% python3 -q
>>> import numpy as np
>>> import numpy.linalg as la
>>> np.set_printoptions(suppress=True, linewidth=140)
>>> def rnd(a):
...     return np.round(a, 2) + 0
... 
>>> data = np.load("mat.npy")
>>> print(data)
[[-7  0  4]
 [ 4 -7  0]
 [ 0  4 -7]]
>>> u = np.array([1, 3, 0])
>>> out = data + np.outer(u, np.eye(3)[2])
>>> print(la.matrix_rank(out - data))
1
>>> print(rnd(la.det(out) / la.det(data)), rnd(1 + la.solve(data, u)[2]))
0.64 0.64
>>> out = data / la.norm(data, axis=1, keepdims=True)
>>> gram = out @ out.T
>>> print(rnd(gram))
[[ 1.   -0.43 -0.43]
 [-0.43  1.   -0.43]
 [-0.43 -0.43  1.  ]]
>>> x = np.array([3, 1, 3])
>>> target = data @ x
>>> print(target)
[ -9   5 -17]
>>> print(rnd(la.solve(data, data[:, 2])))
[0. 0. 1.]
>>> print(rnd(la.solve(data, target)))
[3. 1. 3.]
>>> J = np.loadtxt("w.csv", delimiter=",")
>>> print(J)
[[ 9.86 89.83 61.72]
 [ 8.47 89.1  60.14]
 [ 9.76 90.98 61.  ]
 [11.42 91.78 60.16]
 [10.51 90.7  58.87]
 [ 8.67 89.35 59.81]
 [ 9.43 90.08 59.09]
 [12.7  89.7  60.97]
 [ 9.6  89.98 59.89]
 [ 9.53 90.52 60.26]
 [10.88 89.6  62.05]
 [12.6  91.28 59.42]
 [10.63 91.11 59.47]
 [ 8.75 89.46 61.05]
 [ 9.75 88.33 61.22]
 [ 8.49 89.83 60.76]
 [11.16 89.91 61.55]
 [12.97 91.75 60.19]
 [ 7.86 90.09 60.28]
 [ 9.33 89.9  59.58]
 [10.77 89.51 60.97]
 [ 9.54 88.92 60.55]
 [ 9.65 88.46 59.67]
 [10.55 88.83 60.06]
 [ 9.1  88.79 59.63]
 [10.88 91.25 59.52]
 [10.08 89.75 59.76]
 [ 9.17 89.46 59.78]
 [10.02 89.1  60.31]]
>>> out = J / np.sqrt((J ** 2).mean(axis=1, keepdims=True))
>>> print(rnd(la.norm(out, axis=1)))
[1.73 1.73 1.73 1.73 1.73 1.73 1.73 1.73 1.73 1.73 1.73 1.73 1.73 1.73 1.73 1.73 1.73 1.73 1.73 1.73 1.73 1.73 1.73 1.73 1.73 1.73 1.73
 1.73 1.73]
>>> print(la.matrix_rank(out) == la.matrix_rank(J))
True
>>> print(rnd(np.abs(la.svd(J)[2][-1])))
[0.34 0.55 0.76]
>>> proj = J @ la.solve(J.T @ J, J.T)
>>> print(np.allclose(proj @ proj, proj))
True
>>> print(rnd(np.trace(proj)))
3.0
>>> W2 = J[[11, 15]].astype(float)
>>> for _ in range(4):
...     idx = la.norm(J[:, None] - W2, axis=-1).argmin(axis=1)
...     W2 = np.array([J[idx == j].mean(axis=0) for j in range(2)])
... 
>>> print(idx)
[1 1 1 0 0 1 1 0 1 1 1 0 0 1 1 1 1 0 1 1 1 1 1 1 1 0 1 1 1]
>>> print(np.bincount(idx))
[ 7 22]
>>> print(rnd(W2[1] - W2[0]))
[-2.11 -1.55  0.61]
>>> u, r1 = J[16], J[1]
>>> print(rnd(u @ u))
11996.76
>>> print(rnd(u @ r1))
11807.12
>>> p = (u @ r1) / (u @ u) * u
>>> print(la.matrix_rank(np.outer(u, r1)))
1
>>> print(rnd((r1 - p) @ u))
0.0
>>> print(rnd(r1 - p))
[-2.51  0.61 -0.44]
>>> X = np.array([[48, 12, 0], [12, 60, 36], [0, 36, 34]])
>>> print(data @ np.ones(3))
[-3. -3. -3.]
>>> print(rnd(np.fft.fft(data[0])))
[-3.+0.j   -9.+3.46j -9.-3.46j]
>>> print((data @ data)[0])
[ 49  16 -56]
>>> print(rnd(np.sort(np.abs(np.fft.fft(data[0])))), rnd(np.sort(la.svd(data, compute_uv=False))))
[3.   9.64 9.64] [3.   9.64 9.64]
>>> mat = np.loadtxt("a.csv", delimiter=",")
>>> print(mat)
[[ 5.46 14.05 -0.79]
 [-0.13  2.21  2.33]
 [ 5.2   4.61  3.8 ]
 [-4.68  3.67 -0.67]
 [-4.46  2.67 -0.07]
 [ 0.9   1.83  3.04]
 [ 6.51  7.87  2.82]
 [ 5.68  4.98  3.85]
 [-1.09  1.32  2.29]
 [ 8.    7.47  3.76]
 [-1.54 -0.68  3.07]
 [ 3.11  7.55  1.28]
 [-0.46  3.78  1.38]
 [ 6.79  8.25  2.77]
 [ 2.65  3.29  3.18]
 [ 4.98  4.77  3.61]
 [ 1.75  6.23  1.26]
 [-6.92 -1.7   0.89]]
>>> W2 = mat[[3, 8]].astype(float)
>>> for _ in range(3):
...     idx = la.norm(mat[:, None] - W2, axis=-1).argmin(axis=1)
...     W2 = np.array([mat[idx == j].mean(axis=0) for j in range(2)])
... 
>>> print(idx)
[1 0 1 0 0 0 1 1 0 1 0 1 0 1 1 1 1 0]
>>> print(np.abs(W2[1] - W2[0]).argmax())
0
>>> print(rnd(W2[1] - W2[0]))
[7.31 5.27 1.02]
>>> print(np.bincount(idx))
[ 8 10]
>>> cen = mat - mat.mean(axis=0)
>>> vecs = la.svd(cen)[2][:1]
>>> out = cen - cen @ vecs.T @ vecs
>>> print(rnd((cen @ vecs.T).std(axis=0)))
[5.2]
>>> print(rnd(out.std(axis=0)))
[1.14 1.67 1.4 ]
>>> proj = mat @ la.solve(mat.T @ mat, mat.T)
>>> print(rnd(proj @ mat[:, 0]))
[ 5.46 -0.13  5.2  -4.68 -4.46  0.9   6.51  5.68 -1.09  8.   -1.54  3.11 -0.46  6.79  2.65  4.98  1.75 -6.92]
>>> print(rnd(la.eigvalsh(proj)))
[0. 0. 0. 0. 0. 0. 0. 0. 0. 0. 0. 0. 0. 0. 0. 1. 1. 1.]
>>> print(la.matrix_rank(np.eye(18) - proj))
15
>>> out = np.c_[mat[:, :2] @ np.array([[0, -2], [3, 0]]), np.array([3, 1, 2, -2, -3, -2, 0, -1, -3, 2, 1, -3, 1, -3, -1, 0, 1, 3])]
>>> print(rnd(out))
[[ 42.15 -10.92   3.  ]
 [  6.63   0.26   1.  ]
 [ 13.83 -10.4    2.  ]
 [ 11.01   9.36  -2.  ]
 [  8.01   8.92  -3.  ]
 [  5.49  -1.8   -2.  ]
 [ 23.61 -13.02   0.  ]
 [ 14.94 -11.36  -1.  ]
 [  3.96   2.18  -3.  ]
 [ 22.41 -16.     2.  ]
 [ -2.04   3.08   1.  ]
 [ 22.65  -6.22  -3.  ]
 [ 11.34   0.92   1.  ]
 [ 24.75 -13.58  -3.  ]
 [  9.87  -5.3   -1.  ]
 [ 14.31  -9.96   0.  ]
 [ 18.69  -3.5    1.  ]
 [ -5.1   13.84   3.  ]]
>>> print(rnd(la.norm(out - mat @ la.lstsq(mat, out)[0], axis=0)))
[0.   0.   8.62]
>>> print(la.matrix_rank(out))
3
>>> print(la.matrix_rank(np.c_[mat, out]))
4
>>> t = np.radians(180)
>>> R = np.eye(3)
>>> R[1, 1] = R[2, 2] = np.cos(t)
>>> R[1, 2], R[2, 1] = -np.sin(t), np.sin(t)
>>> print(rnd(R))
[[ 1.  0.  0.]
 [ 0. -1.  0.]
 [ 0.  0. -1.]]
>>> out = mat @ R.T
>>> print(rnd(out))
[[  5.46 -14.05   0.79]
 [ -0.13  -2.21  -2.33]
 [  5.2   -4.61  -3.8 ]
 [ -4.68  -3.67   0.67]
 [ -4.46  -2.67   0.07]
 [  0.9   -1.83  -3.04]
 [  6.51  -7.87  -2.82]
 [  5.68  -4.98  -3.85]
 [ -1.09  -1.32  -2.29]
 [  8.    -7.47  -3.76]
 [ -1.54   0.68  -3.07]
 [  3.11  -7.55  -1.28]
 [ -0.46  -3.78  -1.38]
 [  6.79  -8.25  -2.77]
 [  2.65  -3.29  -3.18]
 [  4.98  -4.77  -3.61]
 [  1.75  -6.23  -1.26]
 [ -6.92   1.7   -0.89]]
>>> print(np.allclose(la.norm(mat, axis=1), la.norm(out, axis=1)))
True
>>> print(rnd(la.det(R)), np.trace(R))
1.0 -1.0
>>> M = np.loadtxt("layer16.csv", delimiter=",")
>>> print(M)
[[ 5.  5.  5.]
 [ 5. 10. 10.]
 [ 5. 10. 15.]]
>>> evals, vecs = la.eigh(M)
>>> x = np.array([-2, -3, 0])
>>> print(rnd(vecs * np.abs(evals) @ vecs.T))
[[ 5.  5.  5.]
 [ 5. 10. 10.]
 [ 5. 10. 15.]]
>>> print(rnd(x @ M @ x / (x @ x)), rnd(evals[0]), rnd(evals[-1]))
13.08 1.54 25.24
>>> x = np.array([0, 1, 0])
>>> h = np.maximum(M @ x, 0)
>>> print(h)
[ 5. 10. 10.]
>>> print(np.maximum(M @ x, 0) - np.maximum(-M @ x, 0))
[ 5. 10. 10.]
>>> print(np.maximum(M @ (3 * x), 0))
[15. 30. 30.]
>>> print(M * (h > 1e-9)[:, None])
[[ 5.  5.  5.]
 [ 5. 10. 10.]
 [ 5. 10. 15.]]
>>> print(rnd(np.tanh(M @ x)))
[1. 1. 1.]
>>> out = np.array([[4, 6, 7, 0], [2, 6, 7, 4], [8, 9, 6, 2], [5, 2, 5, 2]])
>>> E = out + out.T
>>> print(E)
[[ 8  8 15  5]
 [ 8 12 16  6]
 [15 16 12  7]
 [ 5  6  7  4]]
>>> print(np.einsum("ij,ji->", E, E))
1678
>>> print(rnd(la.det(2 * E)), rnd(la.det(E)))
-8768.0 -548.0
>>> m1 = np.array([[2, 0, 2, 1], [1, 1, 2, 2], [0, 2, 2, 1], [1, 0, 0, 2], [1, 1, 1, 0]])
>>> m1[-1] = m1[0] + 3 * m1[1]
>>> print(m1)
[[2 0 2 1]
 [1 1 2 2]
 [0 2 2 1]
 [1 0 0 2]
 [5 3 8 7]]
>>> out = np.c_[m1[:, :1] @ np.array([[-1]]), np.array([0, 2, 0, 3, 2])]
>>> print(out)
[[-2  0]
 [-1  2]
 [ 0  0]
 [-1  3]
 [-5  2]]
>>> print(rnd(la.norm(la.qr(m1)[0].T @ out, axis=0) ** 2 / ((out ** 2).sum(axis=0) + 1e-12)))
[1.   0.91]
>>> print(la.matrix_rank(np.c_[m1, out]))
5
>>> print(la.matrix_rank(out))
2
>>> print(rnd(la.norm(m1, axis=1)))
[ 3.    3.16  3.    2.24 12.12]
>>> print(la.norm(m1, axis=1).argmax())
4
>>> print(rnd(la.norm(m1, 2)))
13.13
>>> print(rnd(la.norm(m1, 1)), rnd(la.norm(m1, np.inf)))
14.0 23.0
>>> print(rnd(la.norm(m1[0] - m1[1])))
1.73
>>> gram = m1.T @ m1
>>> print(rnd(la.svd(m1, compute_uv=False) ** 2))
[172.43   5.07   2.42   0.08]
>>> print(np.trace(gram), (m1 ** 2).sum())
180 180
>>> print(la.matrix_rank(gram))
4
>>> print((m1 @ m1.T).shape)
(5, 5)
>>> x = np.array([4, 2, 0, 2])
>>> target = m1 @ x
>>> print(rnd(la.lstsq(m1, target)[0]))
[4. 2. 0. 2.]
>>> print(target)
[10 10  6  8 40]
>>> rng = np.random.default_rng(65)
>>> target = target + 0.02 * rng.normal(size=5)
>>> print(rnd(target))
[ 9.98 10.    6.02  7.97 39.99]
>>> c, *_ = la.lstsq(m1, target)
>>> print(rnd(m1.T @ (target - m1 @ c)))
[0. 0. 0. 0.]
>>> print(rnd(c))
[3.96 1.99 0.02 2.  ]
>>> def softmax(z):
...     e = np.exp(z - z.max(axis=-1, keepdims=True))
...     return e / e.sum(axis=-1, keepdims=True)
... 
>>> print(rnd(softmax(m1[0] + 5)))
[0.4  0.05 0.4  0.15]
>>> print(rnd(softmax(m1[0])))
[0.4  0.05 0.4  0.15]
>>> print(rnd(softmax(10 * m1[0])))
[0.5 0.  0.5 0. ]
>>> print(rnd(softmax(m1).sum(axis=1)))
[1. 1. 1. 1. 1.]
>>> S = m1 @ m1.T / np.sqrt(4)
>>> print(rnd(softmax(S)[0] @ m1))
[5. 3. 8. 7.]
>>> print(rnd(softmax(S + np.triu(np.full(S.shape, -np.inf), 1))))
[[1.   0.   0.   0.   0.  ]
 [0.27 0.73 0.   0.   0.  ]
 [0.08 0.35 0.57 0.   0.  ]
 [0.21 0.35 0.08 0.35 0.  ]
 [0.   0.   0.   0.   1.  ]]
>>> F = np.load("out5.npy")
>>> print(F)
[[ 2 -4 -4 -2  0]
 [ 0  0  0  0  0]]
>>> out = F + rng.integers(-2, 3, (2, 1)) @ rng.integers(-2, 3, (1, 5))
>>> print(out)
[[ 3 -6 -4 -4 -2]
 [-2  4  0  4  4]]
>>> print(rnd(la.svd(out - F, compute_uv=False)))
[8.06 0.  ]
>>> print(la.matrix_rank(out - F, tol=1e-8))
1
>>> print(np.abs(out - F).sum(axis=1))
[ 7 14]
